>>> import numpy as np
>>> np.set_printoptions(precision=1, suppress=True, linewidth=140)
>>> mat = np.load("test15.npy")
>>> mat
array([[-0.1, -1.5, -5.5],
       [-2.8,  0. ,  0. ],
       [-1.4,  0.2,  0.6],
       [ 1.1,  1.4,  5.5],
       [-0.4, -1.8, -7.4],
       [ 0.4, -0.5, -2. ],
       [-0.9,  0.6,  1.9],
       [-1. , -1. , -4.1],
       [ 1.4, -1.2, -5.5],
       [ 0.6,  0.9,  3. ],
       [ 1.1,  0.4,  1.7],
       [-0.6,  1.5,  6.1],
       [-0.5, -1. , -3.8],
       [-1.9,  1.2,  5.2],
       [ 0.6,  0.3,  1.1],
       [-0.8, -0.2, -0.9],
       [-1. , -1.4, -5.6],
       [-0.4, -0.3, -1.5],
       [ 1.8,  0. ,  0.1],
       [-1.1, -0.5, -1.8],
       [ 0. ,  0.3,  0.7],
       [-1.2, -0.8, -3.7],
       [-1.4, -1.7, -6.8],
       [-0.2, -1. , -3.8],
       [ 0.1,  0.3,  1.2],
       [ 0.2,  0.2,  1.2]])
>>> lab = mat[:, 2] > np.median(mat[:, 2])
>>> f = mat[lab].mean(axis=0) - mat[~lab].mean(axis=0)
>>> f
array([0.3, 1.6, 6.2])
>>> ((mat - mat.mean(axis=0)) @ f > 0).astype(int)
array([0, 1, 1, 1, 0, 0, 1, 0, 0, 1, 1, 1, 0, 1, 1, 1, 0, 0, 1, 0, 1, 0, 0, 0, 1, 1])
>>> round((((mat - mat.mean(axis=0)) @ f > 0) == lab).mean(), 1)
np.float64(1.0)
>>> A = np.vander(np.arange(4) - 3, 4, increasing=True)
>>> A
array([[  1,  -3,   9, -27],
       [  1,  -2,   4,  -8],
       [  1,  -1,   1,  -1],
       [  1,   0,   0,   0]])
>>> other = np.linalg.inv(A)
>>> (np.abs(other) > 1e-9).astype(int)
array([[0, 0, 0, 1],
       [1, 1, 1, 1],
       [1, 1, 1, 1],
       [1, 1, 1, 1]])
>>> np.round(np.linalg.inv(other), 1) + 0
array([[  1.,  -3.,   9., -27.],
       [  1.,  -2.,   4.,  -8.],
       [  1.,  -1.,   1.,  -1.],
       [  1.,   0.,   0.,   0.]])
>>> np.round(A @ other, 1) + 0
array([[1., 0., 0., 0.],
       [0., 1., 0., 0.],
       [0., 0., 1., 0.],
       [0., 0., 0., 1.]])
>>> np.round(np.linalg.slogdet(A)[0], 1)
np.float64(1.0)
>>> def softmax(z):
...     e = np.exp(z - z.max(axis=-1, keepdims=True))
...     return e / e.sum(axis=-1, keepdims=True)
... 
>>> np.round(softmax(A[1]), 1) + 0
array([0., 0., 1., 0.])
>>> np.round(softmax(10 * A[1]), 1) + 0
array([0., 0., 1., 0.])
>>> scores = A @ A.T / np.sqrt(4)
>>> np.round(softmax(scores), 1) + 0
array([[1. , 0. , 0. , 0. ],
       [1. , 0. , 0. , 0. ],
       [1. , 0. , 0. , 0. ],
       [0.2, 0.2, 0.2, 0.2]])
>>> np.round(softmax(scores + np.triu(np.full(scores.shape, -np.inf), 1)), 1) + 0
array([[1. , 0. , 0. , 0. ],
       [1. , 0. , 0. , 0. ],
       [1. , 0. , 0. , 0. ],
       [0.2, 0.2, 0.2, 0.2]])
